In [1]: import numpy as np

In [2]: np.set_printoptions(precision=2, suppress=True, linewidth=120)

In [3]: W0 = np.array([[-1.28, -4.03, 4.9],
   ...:     [-1.79, -5.26, 7.43],
   ...:     [-0.07, -6.37, 6.51],
   ...:     [-2.45, -4.88, 7.19],
   ...:     [-2.92, -6.64, 2.75],
   ...:     [-4.2, -4.38, 2.67],
   ...:     [-4.7, -4.64, 2.5],
   ...:     [-2.69, -4.98, 8.12],
   ...:     [-0.88, -4.5, 4.2],
   ...:     [-0.61, -3.79, 7.51]])

In [4]: lab = W0[:, 1] > np.median(W0[:, 1])

In [5]: r0 = W0[lab].mean(axis=0) - W0[~lab].mean(axis=0)

In [6]: ((W0 - W0.mean(axis=0)) @ r0 > 0).astype(int)
Out[6]: array([1, 0, 0, 0, 1, 1, 1, 0, 1, 0])

In [7]: r0
Out[7]: array([-0.35,  1.36, -2.04])

In [8]: lab.astype(int)
Out[8]: array([1, 0, 0, 0, 0, 1, 1, 0, 1, 1])

In [9]: (((W0 - W0.mean(axis=0)) @ r0 > 0) == lab).mean()
Out[9]: np.float64(0.8)

In [10]: Xc = W0 - W0.mean(axis=0)

In [11]: evecs = np.linalg.svd(Xc)[2][:1]

In [12]: other = Xc - Xc @ evecs.T @ evecs

In [13]: np.linalg.norm(other, axis=1).round(6).argmax()
Out[13]: np.int64(2)

In [14]: other.std(axis=0)
Out[14]: array([0.96, 0.88, 0.5 ])

In [15]: (Xc @ evecs.T).std(axis=0)
Out[15]: array([2.33])

In [16]: round(float(np.linalg.norm(other) / np.linalg.norm(Xc)), 2)
Out[16]: 0.52

In [17]: J = np.load("block6.npy")

In [18]: J
Out[18]: 
array([[-0.19, -0.28,  0.1 ,  2.84],
       [-0.28, -4.12,  1.58, -2.05],
       [ 0.1 ,  1.58,  3.34, -0.82],
       [ 2.84, -2.05, -0.82,  1.97]])

In [19]: ev, evecs = np.linalg.eigh(J)

In [20]: x0 = np.array([-4, -3, -4, 2])

In [21]: evecs * np.maximum(ev, 0) @ evecs.T
Out[21]: 
array([[ 1.23, -0.46, -0.08,  1.84],
       [-0.46,  0.35,  0.82, -0.86],
       [-0.08,  0.82,  3.5 , -0.88],
       [ 1.84, -0.86, -0.88,  2.93]])

In [22]: round(float(x0 @ J @ x0 / (x0 @ x0)), 2), np.round(ev[0], 2), round(float(ev[-1]), 2)
Out[22]: (1.06, np.float64(-5.0), 5.0)

In [23]: other = np.array([[-5, 4, -5], [9, -9, 5], [0, 6, -8], [1, 2, 5]])

In [24]: other.T @ J.T
Out[24]: 
array([[  1.27, -37.73,  12.9 , -30.68],
       [  8.04,  41.34,   4.58,  28.83],
       [ 12.95, -42.09, -23.42,  -8.04]])

In [25]: np.einsum("ij,ij->i", J, J)
Out[25]: array([ 8.19, 23.75, 14.33, 16.82])

In [26]: np.vstack([J, other.T]).shape
Out[26]: (7, 4)

In [27]: np.linalg.matrix_rank(J @ other)
Out[27]: np.int64(3)

In [28]: feats = np.load("a.npy")

In [29]: feats
Out[29]: 
array([[-29.43, -10.46,  -5.87],
       [-19.54,  -5.66,  -5.14],
       [-19.48,  -5.63,  -5.14],
       [-19.  ,  -5.42,  -5.09],
       [-13.6 ,  -3.28,  -4.51],
       [-12.58,  -2.93,  -4.37],
       [ -9.33,  -1.9 ,  -3.84],
       [ -4.35,  -0.74,  -2.51],
       [  0.43,   0.1 ,   0.4 ],
       [  0.76,   0.2 ,   0.74],
       [  1.32,   0.39,   1.38],
       [  1.84,   0.62,   2.04],
       [  1.87,   0.64,   2.09],
       [  3.41,   1.76,   4.51],
       [  5.08,   3.88,   7.64],
       [  5.12,   3.93,   7.7 ],
       [  5.35,   4.29,   8.14],
       [  6.78,   6.73,  10.83],
       [ 12.06,  17.01,  19.39],
       [ 12.63,  18.16,  20.21],
       [ 13.41,  19.71,  21.29],
       [ 18.56,  29.94,  27.83],
       [ 22.04,  36.74,  31.79],
       [ 22.66,  37.94,  32.47],
       [ 26.02,  44.41,  36.02]])

In [30]: dist = np.linalg.norm(feats[:, None] - feats[None], axis=-1)

In [31]: dist.mean(axis=1).argmax()
Out[31]: np.int64(24)

In [32]: (dist + 1e9 * np.eye(25)).round(6).argmin(axis=1)
Out[32]: array([ 1,  2,  1,  2,  5,  4,  5,  6,  9,  8, 11, 12, 11, 12, 15, 14, 15, 16, 19, 18, 19, 22, 23, 22, 23])
